$ python3 -q
>>> import numpy as np
>>> np.set_printoptions(precision=3, suppress=True, linewidth=120)
>>> J = np.loadtxt("m.csv", delimiter=",")
>>> print(J)
[[ 56.  -4.   5.  21.  -1.  24.   2. -18.  -8.]
 [ -4.  44. -10. -14. -14.   1. -17.   5.   6.]
 [  5. -10.  51.   1.   4.   4.  20. -24. -17.]
 [ 21. -14.   1.  40. -10.  -1.   8. -12.   7.]
 [ -1. -14.   4. -10.  36.  11.  29.   9.  -4.]
 [ 24.   1.   4.  -1.  11.  32.  -1. -16. -10.]
 [  2. -17.  20.   8.  29.  -1.  76.  12. -16.]
 [-18.   5. -24. -12.   9. -16.  12.  49.   8.]
 [ -8.   6. -17.   7.  -4. -10. -16.   8.  61.]]
>>> w, vecs = np.linalg.eigh(J)
>>> print(np.round(vecs.T @ J @ vecs, 3) + 0)
[[  5.096   0.      0.      0.      0.      0.      0.      0.      0.   ]
 [  0.      7.371   0.      0.      0.      0.      0.      0.      0.   ]
 [  0.      0.     16.726   0.      0.      0.      0.      0.      0.   ]
 [  0.      0.      0.     35.449   0.      0.      0.      0.      0.   ]
 [  0.      0.      0.      0.     39.904   0.      0.      0.      0.   ]
 [  0.      0.      0.      0.      0.     53.477   0.      0.      0.   ]
 [  0.      0.      0.      0.      0.      0.     65.489   0.      0.   ]
 [  0.      0.      0.      0.      0.      0.      0.     99.238   0.   ]
 [  0.      0.      0.      0.      0.      0.      0.      0.    122.251]]
>>> print(np.abs(vecs[:, -1]).round(6).argmax())
6
>>> print(np.linalg.eigvalsh(J + -1 * np.eye(9)))
[  4.096   6.371  15.726  34.449  38.904  52.477  64.489  98.238 121.251]
>>> print(np.unique(w.round(6) + 0, return_counts=True)[1])
[1 1 1 1 1 1 1 1 1]
>>> vec = np.array([0, -2, 2, 1, -1, 0, -3, -3, -3])
>>> y = J @ vec
>>> b, lr = np.zeros(9), 1 / np.linalg.norm(J, 2) ** 2
>>> for i in range(40):
...     b -= lr * J.T @ (J @ b - y)
...     if i % 10 == 0: print(i, round(np.linalg.norm(J @ b - y), 3))
... 
0 220.274
10 41.41
20 16.529
30 7.881
>>> print(round(np.linalg.cond(J), 3))
23.99
>>> print(b)
[ 0.078 -2.172  1.865  0.606 -1.481  0.124 -2.694 -3.108 -2.856]
>>> E = np.load("layer0.npy")
>>> print(E)
[[ 0  0  0  0  0  0]
 [ 0  2  0  0  0  0]
 [ 1  0  0  0  0 -2]
 [ 0  0  0 -2  1  0]
 [ 0  0  0  0  0  0]]
>>> M2 = np.array([[-2, 6, -6],
...     [9, 3, -3],
...     [6, 2, 1],
...     [-8, 0, 5],
...     [-9, 0, 3],
...     [-6, -7, 6]])
>>> print(np.vstack([E, M2.T]).shape)
(8, 6)
>>> print(np.einsum("ik,kj->ij", E, M2))
[[  0   0   0]
 [ 18   6  -6]
 [ 10  20 -18]
 [  7   0  -7]
 [  0   0   0]]
>>> M = np.load("block15.npy")
>>> print(M)
[[-0.8    0.9    1.4    0.3    0.5   -1.6    4.772 -0.4   -2.5    1.     1.5   -0.9  ]
 [ 1.6   -1.    -0.3   -0.2   -1.5   -1.2    3.637 -1.5    0.     0.9    0.4   -1.1  ]
 [-0.5   -2.    -0.7   -0.1    0.9   -0.7    2.118 -0.3   -0.6    0.3   -0.1   -0.8  ]
 [-0.6    0.     0.1   -0.8   -0.5    0.    -0.029 -0.7    1.2    1.2   -0.4    0.4  ]
 [-1.1   -1.5    0.6    0.9   -0.1    0.7   -2.076 -0.2   -1.3   -0.4    0.2    0.7  ]
 [ 1.3    1.1   -0.9   -0.7   -2.    -1.2    3.605 -1.3    0.3    0.2   -1.     0.9  ]
 [-0.5   -1.8   -0.2    2.     0.6   -0.6    1.818  1.8    0.1    1.6   -0.4   -0.1  ]
 [ 0.6    0.3    0.9    0.4    0.1   -0.7    2.103 -0.1    0.1    0.1    2.3   -1.   ]
 [-1.7    0.5   -0.7    0.7    0.7   -0.3    0.905  0.9    1.     0.3    1.4   -1.5  ]
 [-0.7    0.    -1.5    0.5   -2.6    1.8   -5.408 -0.6   -0.2    2.5   -1.3    0.2  ]
 [ 0.2    0.    -1.8   -0.1    0.2   -0.1    0.324 -0.8   -1.9    0.1    1.8    0.3  ]
 [-1.8   -1.     1.5   -0.2   -0.5    0.5   -1.469  1.4    0.4    1.5    0.4    0.5  ]
 [ 0.9   -2.4   -1.9   -0.9    0.2   -1.1    3.289 -2.    -0.6   -0.9    2.1   -0.5  ]
 [ 0.7    0.6    0.3    1.2   -0.3    0.9   -2.714  1.     1.8   -0.4    0.2   -0.2  ]
 [-0.6   -0.2    0.1    1.6    0.7    0.5   -1.503  1.2    1.    -1.3   -0.6   -1.5  ]
 [-0.3   -1.4    1.1    0.6    1.1    1.1   -3.29  -0.9    0.3   -1.7    0.9   -0.8  ]
 [ 0.9   -1.4    0.9    1.3   -0.2   -0.1    0.312  0.    -0.7   -0.2    0.7    0.7  ]
 [ 0.1    0.2    1.5   -0.4   -0.5    1.3   -3.897 -1.3   -0.6    0.5    0.6    0.   ]
 [ 1.2   -0.9   -1.    -0.2   -1.     0.4   -1.206  0.3   -1.6    1.5    0.4   -0.4  ]
 [ 0.4   -1.7    0.9    0.7    0.     0.3   -0.882  0.3    0.6    0.6   -1.1    0.1  ]
 [ 0.     1.8    0.8    0.2    1.1   -1.     3.009 -0.4    1.2   -0.7    0.8    0.4  ]]
>>> vec = np.array([3, 3, 3, 0, 1, 3, 2, 3, 1, 0, 3, 2])
>>> h1 = np.maximum(M @ vec, 0)
>>> print(np.maximum(M @ (3 * vec), 0))
[26.232  0.     0.     0.     0.     3.93   0.    36.918  2.43   0.     0.     2.886  0.    20.316  0.     0.    12.372
  0.     0.     0.    45.354]
>>> print(np.flatnonzero(h1 > 1e-9))
[ 0  5  7  8 11 13 16 20]
